$ ipython --no-banner

In [1]: import numpy as np

In [2]: np.set_printoptions(precision=1, suppress=True, linewidth=200)

In [3]: data = np.load("a.npy")

In [4]: print(data)
[[ -1   1  -1  -2  -2   0   3   3   0]
 [ -1   4   2  -3  -2   2   6   4  -1]
 [ -1   4   0  -2   0   1   7   5  -4]
 [ -4   5   3  -1  -2   2  10   2  -3]
 [ -1   6   1  -2  -4   1  10   4  -6]
 [ -2   3  -1   1  -1  -2   8   7  -5]
 [ -5   5  -4  -2  -3  -2  11   7  -2]
 [ -5   4  -5   1  -3   0  13   9  -5]
 [ -6   4  -6   2  -5   3  15   8  -4]
 [ -3   4  -6   5  -5   2  17   9  -3]
 [ -1   1  -9   4  -3   4  20  12  -6]
 [ -4   1 -10   7  -2   7  23  14  -4]
 [ -3   0  -7   5   0  10  23  17  -4]
 [  0  -2 -10   6  -1  10  21  15  -3]
 [  1  -2  -7   3  -1   8  18  16  -5]
 [  2   1  -6   0  -3   5  21  16  -2]
 [  4  -2  -7   3  -3   8  24  19  -2]
 [  6  -2  -6   2  -1  10  21  19  -3]
 [  8  -4  -9   1   2  11  21  21  -6]
 [  5  -2  -7   4   2  12  24  20  -6]
 [  4  -4  -8   5   1  15  21  18  -3]
 [  3  -3  -8   8   1  15  24  19   0]
 [  5  -2 -10  10   1  12  22  20  -3]
 [  8  -4  -9   9   3  10  21  19   0]
 [  6  -4 -12  12   0  13  23  21  -1]
 [  4  -5 -14  11  -1  16  22  21  -4]
 [  7  -3 -13   8  -1  16  20  20  -1]
 [ 10   0 -13   5  -1  13  19  22  -1]
 [  8  -2 -10   8  -2  11  17  20   2]
 [ 11  -5 -11  11  -2  13  20  19   2]
 [ 10  -2  -8   9  -4  16  21  16   2]
 [  7  -1  -7  10  -1  15  22  15  -1]
 [  7   1  -6  12  -2  17  25  17  -3]
 [  5   3  -3  14   1  17  23  16  -4]
 [  2   6  -5  13  -1  20  21  16  -3]
 [  2   5  -6  12  -2  23  24  13  -2]
 [  3   2  -3  15  -2  23  23  12  -4]
 [  4   3  -6  12  -4  24  20  13  -3]
 [  4   4  -5  14  -1  24  22  14  -5]
 [  5   6  -6  12  -1  23  20  16  -7]
 [  5   8  -9  12  -1  22  23  17 -10]
 [  2   5  -9  15   0  21  22  14  -7]]

In [5]: M2 = data / np.sqrt((data ** 2).mean(axis=1, keepdims=True))

In [6]: print(M2[33])
[ 0.4  0.2 -0.2  1.2  0.1  1.4  1.9  1.3 -0.3]

In [7]: np.linalg.norm(M2, axis=1)
Out[7]: array([3., 3., 3., 3., 3., 3., 3., 3., 3., 3., 3., 3., 3., 3., 3., 3., 3., 3., 3., 3., 3., 3., 3., 3., 3., 3., 3., 3., 3., 3., 3., 3., 3., 3., 3., 3., 3., 3., 3., 3., 3., 3.])

In [8]: np.linalg.matrix_rank(M2) == np.linalg.matrix_rank(data)
Out[8]: np.True_

In [9]: m1 = np.array([[0, 5, 4, 5, 2, 0],
   ...:     [0, 5, 4, 5, 2, 0],
   ...:     [1, 6, 5, 6, 3, 1],
   ...:     [1, 6, 5, 6, 3, 1],
   ...:     [2, 7, 6, 7, 4, 2],
   ...:     [0, 5, 4, 5, 2, 0],
   ...:     [0, 5, 4, 5, 2, 0]])

In [10]: # looks like rank 2

In [11]: left, s, Vh = np.linalg.svd(m1)

In [12]: np.argmax(s[:-1] / (s[1:] + 1e-6)) + 1
Out[12]: np.int64(2)

In [13]: M2 = left[:, :2] @ np.diag(s[:2]) @ Vh[:2]

In [14]: np.linalg.matrix_rank(m1, rtol=0.05)
Out[14]: np.int64(2)

In [15]: print(np.round(np.linalg.norm(m1 - M2) / np.linalg.norm(m1), 1))
0.0

In [16]: print(np.round(np.linalg.norm(m1 - M2, 2), 1), round(float(s[2]), 1))
0.0 0.0

In [17]: np.linalg.matrix_rank(M2)
Out[17]: np.int64(2)

In [18]: W0 = np.load("m.npy")

In [19]: W0
Out[19]: 
array([[-2.,  1.,  1.,  1.,  1.,  1.,  1.,  1.,  1.,  1.,  1.,  1.,  1.,  1.],
       [ 1., -2.,  1.,  1.,  1.,  1.,  1.,  1.,  1.,  1.,  1.,  1.,  1.,  1.],
       [ 1.,  1., -2.,  1.,  1.,  1.,  1.,  1.,  1.,  1.,  1.,  1.,  1.,  1.],
       [ 1.,  1.,  1., -2.,  1.,  1.,  1.,  1.,  1.,  1.,  1.,  1.,  1.,  1.],
       [ 1.,  1.,  1.,  1., -2.,  1.,  1.,  1.,  1.,  1.,  1.,  1.,  1.,  1.],
       [ 1.,  1.,  1.,  1.,  1., -2.,  1.,  1.,  1.,  1.,  1.,  1.,  1.,  1.],
       [ 1.,  1.,  1.,  1.,  1.,  1., -2.,  1.,  1.,  1.,  1.,  1.,  1.,  1.],
       [ 1.,  1.,  1.,  1.,  1.,  1.,  1., -2.,  1.,  1.,  1.,  1.,  1.,  1.],
       [ 1.,  1.,  1.,  1.,  1.,  1.,  1.,  1., -2.,  1.,  1.,  1.,  1.,  1.],
       [ 1.,  1.,  1.,  1.,  1.,  1.,  1.,  1.,  1., -2.,  1.,  1.,  1.,  1.],
       [ 1.,  1.,  1.,  1.,  1.,  1.,  1.,  1.,  1.,  1., -2.,  1.,  1.,  1.],
       [ 1.,  1.,  1.,  1.,  1.,  1.,  1.,  1.,  1.,  1.,  1., -2.,  1.,  1.],
       [ 1.,  1.,  1.,  1.,  1.,  1.,  1.,  1.,  1.,  1.,  1.,  1., -2.,  1.],
       [ 1.,  1.,  1.,  1.,  1.,  1.,  1.,  1.,  1.,  1.,  1.,  1.,  1., -2.]])

In [20]: rng = np.random.default_rng(154917)

In [21]: lab = rng.permutation(14)

In [22]: M2 = W0[:, lab] * rng.choice([-1, 1], 14)

In [23]: M2
Out[23]: 
array([[ 1., -1., -1.,  1.,  1.,  1., -1., -1., -1., -1., -1.,  1., -2.,  1.],
       [ 1., -1., -1.,  1.,  1.,  1., -1., -1.,  2., -1., -1.,  1.,  1.,  1.],
       [ 1., -1., -1.,  1.,  1.,  1., -1., -1., -1., -1.,  2.,  1.,  1.,  1.],
       [ 1.,  2., -1.,  1.,  1.,  1., -1., -1., -1., -1., -1.,  1.,  1.,  1.],
       [ 1., -1., -1.,  1.,  1., -2., -1., -1., -1., -1., -1.,  1.,  1.,  1.],
       [ 1., -1., -1.,  1.,  1.,  1., -1.,  2., -1., -1., -1.,  1.,  1.,  1.],
       [ 1., -1., -1.,  1.,  1.,  1.,  2., -1., -1., -1., -1.,  1.,  1.,  1.],
       [ 1., -1., -1., -2.,  1.,  1., -1., -1., -1., -1., -1.,  1.,  1.,  1.],
       [ 1., -1.,  2.,  1.,  1.,  1., -1., -1., -1., -1., -1.,  1.,  1.,  1.],
       [-2., -1., -1.,  1.,  1.,  1., -1., -1., -1., -1., -1.,  1.,  1.,  1.],
       [ 1., -1., -1.,  1.,  1.,  1., -1., -1., -1., -1., -1.,  1.,  1., -2.],
       [ 1., -1., -1.,  1.,  1.,  1., -1., -1., -1.,  2., -1.,  1.,  1.,  1.],
       [ 1., -1., -1.,  1., -2.,  1., -1., -1., -1., -1., -1.,  1.,  1.,  1.],
       [ 1., -1., -1.,  1.,  1.,  1., -1., -1., -1., -1., -1., -2.,  1.,  1.]])

In [24]: left, _, Vh = np.linalg.svd(W0.T @ M2)

In [25]: lab
Out[25]: array([ 9,  3,  8,  7, 12,  4,  6,  5,  1, 11,  2, 13,  0, 10])

In [26]: lab = rng.permutation(14)

In [27]: print(lab)
[ 3  1  7  5 10 12  6 13  0  4  9  2  8 11]

In [28]: M2 = W0[lab][:, lab]

In [29]: np.sort(np.abs(np.linalg.eigvals(M2)))
Out[29]: array([ 3.,  3.,  3.,  3.,  3.,  3.,  3.,  3.,  3.,  3.,  3.,  3.,  3., 11.])

In [30]: np.diag(M2)
Out[30]: array([-2., -2., -2., -2., -2., -2., -2., -2., -2., -2., -2., -2., -2., -2.])

In [31]: print(np.allclose(M2, W0))
True

In [32]: J = np.load("case11.npy")

In [33]: J
Out[33]: 
array([[0, 1, 0, 0, 1, 1, 0, 0],
       [1, 0, 0, 0, 1, 1, 0, 0],
       [0, 0, 0, 1, 0, 0, 1, 1],
       [0, 0, 1, 0, 0, 0, 1, 1],
       [1, 1, 0, 0, 0, 1, 0, 0],
       [1, 1, 0, 0, 1, 0, 0, 0],
       [0, 0, 1, 1, 0, 0, 0, 1],
       [0, 0, 1, 1, 0, 0, 1, 0]])

In [34]: # 2 groups of indices that never mix

In [35]: vec = np.array([-1, -2, -1, 0, -2, 3, 3, -2, -2, 0, -1, 2, -3, 3])

In [36]: target = W0 @ vec

In [37]: target
Out[37]: array([  0.,   3.,   0.,  -3.,   3., -12., -12.,   3.,   3.,  -3.,   0.,  -9.,   6., -12.])

In [38]: np.round(np.linalg.solve(W0, 3 * target), 1) + 0
Out[38]: array([-3., -6., -3.,  0., -6.,  9.,  9., -6., -6.,  0., -3.,  6., -9.,  9.])

In [39]: vec = np.array([-2, 0, -3, -2, 1, -3, -2, 2])

In [40]: target = J @ vec

In [41]: target
Out[41]: array([-2, -4, -2, -3, -5, -1, -3, -7])

In [42]: np.linalg.solve(J, J[:, 1])
Out[42]: array([ 0.,  1.,  0.,  0., -0., -0., -0., -0.])

In [43]: np.linalg.solve(J, -1 * target)
Out[43]: array([ 2.,  0.,  3.,  2., -1.,  3.,  2., -2.])

In [44]: np.linalg.solve(J, target + J[:, 2])
Out[44]: array([-2.,  0., -2., -2.,  1., -3., -2.,  2.])

In [45]: arr = np.load("test4.npy")

In [46]: arr
Out[46]: 
array([[ 8,  1, -1, -5, -6, -6,  2,  4],
       [ 5, -9,  2,  1, -4, -3,  4,  6],
       [ 6,  5, -2, -2,  2, -3, -5, -1],
       [-4,  0,  8,  2,  0, -9,  5, -8],
       [-6, -2,  8,  2,  9, -9, -6,  1],
       [ 3, -2, -6, -3, -3,  5,  0,  8],
       [-7, -1, -3,  7,  3,  1,  2, -8],
       [-1, -2,  6,  4, -3,  9,  5,  1]])

In [47]: arr.sum(axis=0)
Out[47]: array([  4, -10,  12,   6,  -2, -15,   7,   3])

In [48]: np.linalg.matrix_rank(arr)
Out[48]: np.int64(8)

In [49]: arr.mean(axis=0)
Out[49]: array([ 0.5, -1.2,  1.5,  0.8, -0.2, -1.9,  0.9,  0.4])

In [50]: np.abs(arr).max()
Out[50]: np.int64(9)

In [51]: np.round(np.linalg.norm(arr), 1)
Out[51]: np.float64(39.4)

In [52]: arr.sum(axis=1)
Out[52]: array([-3,  2,  0, -6, -3,  2, -6, 19])

In [53]: print(arr.shape)
(8, 8)

In [54]: np.diff(arr, axis=0)
Out[54]: 
array([[ -3, -10,   3,   6,   2,   3,   2,   2],
       [  1,  14,  -4,  -3,   6,   0,  -9,  -7],
       [-10,  -5,  10,   4,  -2,  -6,  10,  -7],
       [ -2,  -2,   0,   0,   9,   0, -11,   9],
       [  9,   0, -14,  -5, -12,  14,   6,   7],
       [-10,   1,   3,  10,   6,  -4,   2, -16],
       [  6,  -1,   9,  -3,  -6,   8,   3,   9]])

In [55]: print(np.count_nonzero(arr))
61

In [56]: O, vecs = np.linalg.qr(arr[:, :1])[0], np.linalg.qr(arr[:, 1:])[0]

In [57]: s = np.linalg.svd(O.T @ vecs, compute_uv=False)

In [58]: (s > 0.9).sum()
Out[58]: np.int64(1)

In [59]: np.round(np.linalg.norm(O @ O.T - vecs @ vecs.T, 2), 1)
Out[59]: np.float64(1.0)

In [60]: s
Out[60]: array([1.])

In [61]: A = np.load("arr.npy")

In [62]: A
Out[62]: 
array([[9, 4, 1, 5, 3, 0, 0, 6],
       [3, 1, 6, 9, 2, 0, 0, 1],
       [5, 5, 5, 2, 5, 0, 0, 2],
       [4, 7, 3, 8, 3, 0, 0, 9],
       [9, 0, 6, 7, 3, 0, 0, 4],
       [0, 0, 0, 0, 0, 6, 6, 0],
       [0, 0, 0, 0, 0, 2, 9, 0],
       [5, 8, 2, 9, 5, 0, 0, 4]])

In [63]: print(np.linalg.norm(A, axis=0))
[15.4 12.4 10.5 17.4  9.   6.3 10.8 12.4]

In [64]: A[0] @ A[3]
Out[64]: np.int64(170)

In [65]: round(float(np.linalg.norm(A[0] - A[3])), 1)
Out[65]: 7.5

In [66]: print(np.round(np.linalg.norm(A) ** 2 / np.linalg.norm(A, 2) ** 2, 1))
1.4

In [67]: print(A.sum(axis=1))
[28 22 24 34 29 12 11 33]

In [68]: A.mean(axis=0)
Out[68]: array([4.4, 3.1, 2.9, 5. , 2.6, 1. , 1.9, 3.2])

In [69]: np.linalg.matrix_rank(A)
Out[69]: np.int64(8)

In [70]: round(float(np.linalg.norm(A)), 1)
Out[70]: 34.6

In [71]: E = np.loadtxt("x.csv", delimiter=",")

In [72]: E
Out[72]: 
array([[-2.7,  1. , -2. , -2. ],
       [ 3. ,  0.3, -2. ,  1. ],
       [ 3. , -2. , -0.7,  0. ],
       [-3. ,  1. , -2. , -1.7]])

In [73]: def softmax(z):
    ...:     e = np.exp(z - z.max(axis=-1, keepdims=True))
    ...:     return e / e.sum(axis=-1, keepdims=True)
    ...: 

In [74]: np.round(softmax(10 * E[3]), 1) + 0
Out[74]: array([0., 1., 0., 0.])

In [75]: np.round(softmax(E[3]), 1) + 0
Out[75]: array([0. , 0.9, 0. , 0.1])

In [76]: print(softmax(E).sum(axis=1))
[1. 1. 1. 1.]

In [77]: att = E @ E.T / np.sqrt(4)

In [78]: np.round(softmax(att + np.triu(np.full(att.shape, -np.inf), 1)), 1) + 0
Out[78]: 
array([[1. , 0. , 0. , 0. ],
       [0. , 1. , 0. , 0. ],
       [0. , 0.1, 0.9, 0. ],
       [0.5, 0. , 0. , 0.5]])

In [79]: np.round(softmax(att), 1) + 0
Out[79]: 
array([[0.5, 0. , 0. , 0.5],
       [0. , 0.9, 0.1, 0. ],
       [0. , 0.1, 0.9, 0. ],
       [0.5, 0. , 0. , 0.5]])

In [80]: print(softmax(att)[3] @ E)
[-2.9  1.  -2.  -1.8]

In [81]: E.sum(axis=0)
Out[81]: array([ 0.3,  0.3, -6.7, -2.7])

In [82]: np.count_nonzero(E)
Out[82]: np.int64(15)

In [83]: E.sum(axis=1)
Out[83]: array([-5.7,  2.3,  0.3, -5.7])

In [84]: print(E.mean(axis=0))
[ 0.1  0.1 -1.7 -0.7]

In [85]: E - E[0]
Out[85]: 
array([[ 0. ,  0. ,  0. ,  0. ],
       [ 5.7, -0.7,  0. ,  3. ],
       [ 5.7, -3. ,  1.3,  2. ],
       [-0.3,  0. ,  0. ,  0.3]])

In [86]: np.linalg.svd(E, compute_uv=False)
Out[86]: array([6.7, 3.6, 1.8, 0.2])

In [87]: vec = np.array([2, 2, 2, 0])

In [88]: target = E @ vec

In [89]: print(target)
[-7.4  2.6  0.6 -8. ]

In [90]: np.round(np.linalg.solve(E, E[:, 0]), 1) + 0
Out[90]: array([1., 0., 0., 0.])

In [91]: np.round(np.linalg.solve(E, target), 1) + 0
Out[91]: array([2., 2., 2., 0.])

In [92]: np.round(np.linalg.solve(E.T, E[1]), 1) + 0
Out[92]: array([0., 1., 0., 0.])

In [93]: left, s, Vh = np.linalg.svd(E, full_matrices=False)

In [94]: np.abs(left[:, 0]).round(6).argmax()
Out[94]: np.int64(3)

In [95]: print(s)
[6.7 3.6 1.8 0.2]

In [96]: np.round(s / s[0], 1) + 0
Out[96]: array([1. , 0.5, 0.3, 0. ])

In [97]: print(left.shape, s.shape, Vh.shape)
(4, 4) (4,) (4, 4)

In [98]: print(np.cumsum(s ** 2) / np.sum(s ** 2))
[0.7 0.9 1.  1. ]

In [99]: (s > 1e-8).sum()
Out[99]: np.int64(4)

In [100]: M = np.load("out13.npy")

In [101]: M
Out[101]: 
array([[ 1, -1,  0,  2, -1,  0, -1,  1, -3, -3,  0],
       [ 0,  1, -1,  0,  2, -1,  0, -1,  1, -3, -3],
       [-3,  0,  1, -1,  0,  2, -1,  0, -1,  1, -3],
       [-3, -3,  0,  1, -1,  0,  2, -1,  0, -1,  1],
       [ 1, -3, -3,  0,  1, -1,  0,  2, -1,  0, -1],
       [-1,  1, -3, -3,  0,  1, -1,  0,  2, -1,  0],
       [ 0, -1,  1, -3, -3,  0,  1, -1,  0,  2, -1],
       [-1,  0, -1,  1, -3, -3,  0,  1, -1,  0,  2],
       [ 2, -1,  0, -1,  1, -3, -3,  0,  1, -1,  0],
       [ 0,  2, -1,  0, -1,  1, -3, -3,  0,  1, -1],
       [-1,  0,  2, -1,  0, -1,  1, -3, -3,  0,  1]])

In [102]: M2 = np.linalg.inv(M)

In [103]: np.round(np.linalg.inv(M2), 1) + 0
Out[103]: 
array([[ 1., -1.,  0.,  2., -1.,  0., -1.,  1., -3., -3.,  0.],
       [ 0.,  1., -1.,  0.,  2., -1.,  0., -1.,  1., -3., -3.],
       [-3.,  0.,  1., -1.,  0.,  2., -1.,  0., -1.,  1., -3.],
       [-3., -3.,  0.,  1., -1.,  0.,  2., -1.,  0., -1.,  1.],
       [ 1., -3., -3.,  0.,  1., -1.,  0.,  2., -1.,  0., -1.],
       [-1.,  1., -3., -3.,  0.,  1., -1.,  0.,  2., -1.,  0.],
       [ 0., -1.,  1., -3., -3.,  0.,  1., -1.,  0.,  2., -1.],
       [-1.,  0., -1.,  1., -3., -3.,  0.,  1., -1.,  0.,  2.],
       [ 2., -1.,  0., -1.,  1., -3., -3.,  0.,  1., -1.,  0.],
       [ 0.,  2., -1.,  0., -1.,  1., -3., -3.,  0.,  1., -1.],
       [-1.,  0.,  2., -1.,  0., -1.,  1., -3., -3.,  0.,  1.]])

In [104]: M2.round(1) + 0
Out[104]: 
array([[ 0.1,  0. , -0.2, -0.1,  0. ,  0. ,  0.1, -0.1,  0. ,  0. ,  0. ],
       [ 0. ,  0.1,  0. , -0.2, -0.1,  0. ,  0. ,  0.1, -0.1,  0. ,  0. ],
       [ 0. ,  0. ,  0.1,  0. , -0.2, -0.1,  0. ,  0. ,  0.1, -0.1,  0. ],
       [ 0. ,  0. ,  0. ,  0.1,  0. , -0.2, -0.1,  0. ,  0. ,  0.1, -0.1],
       [-0.1,  0. ,  0. ,  0. ,  0.1,  0. , -0.2, -0.1,  0. ,  0. ,  0.1],
       [ 0.1, -0.1,  0. ,  0. ,  0. ,  0.1,  0. , -0.2, -0.1,  0. ,  0. ],
       [ 0. ,  0.1, -0.1,  0. ,  0. ,  0. ,  0.1,  0. , -0.2, -0.1,  0. ],
       [ 0. ,  0. ,  0.1, -0.1,  0. ,  0. ,  0. ,  0.1,  0. , -0.2, -0.1],
       [-0.1,  0. ,  0. ,  0.1, -0.1,  0. ,  0. ,  0. ,  0.1,  0. , -0.2],
       [-0.2, -0.1,  0. ,  0. ,  0.1, -0.1,  0. ,  0. ,  0. ,  0.1,  0. ],
       [ 0. , -0.2, -0.1,  0. ,  0. ,  0.1, -0.1,  0. ,  0. ,  0. ,  0.1]])

In [105]: round(np.linalg.cond(M), 1)
Out[105]: np.float64(3.0)

In [106]: round(float(np.linalg.slogdet(M)[0]), 1)
Out[106]: -1.0
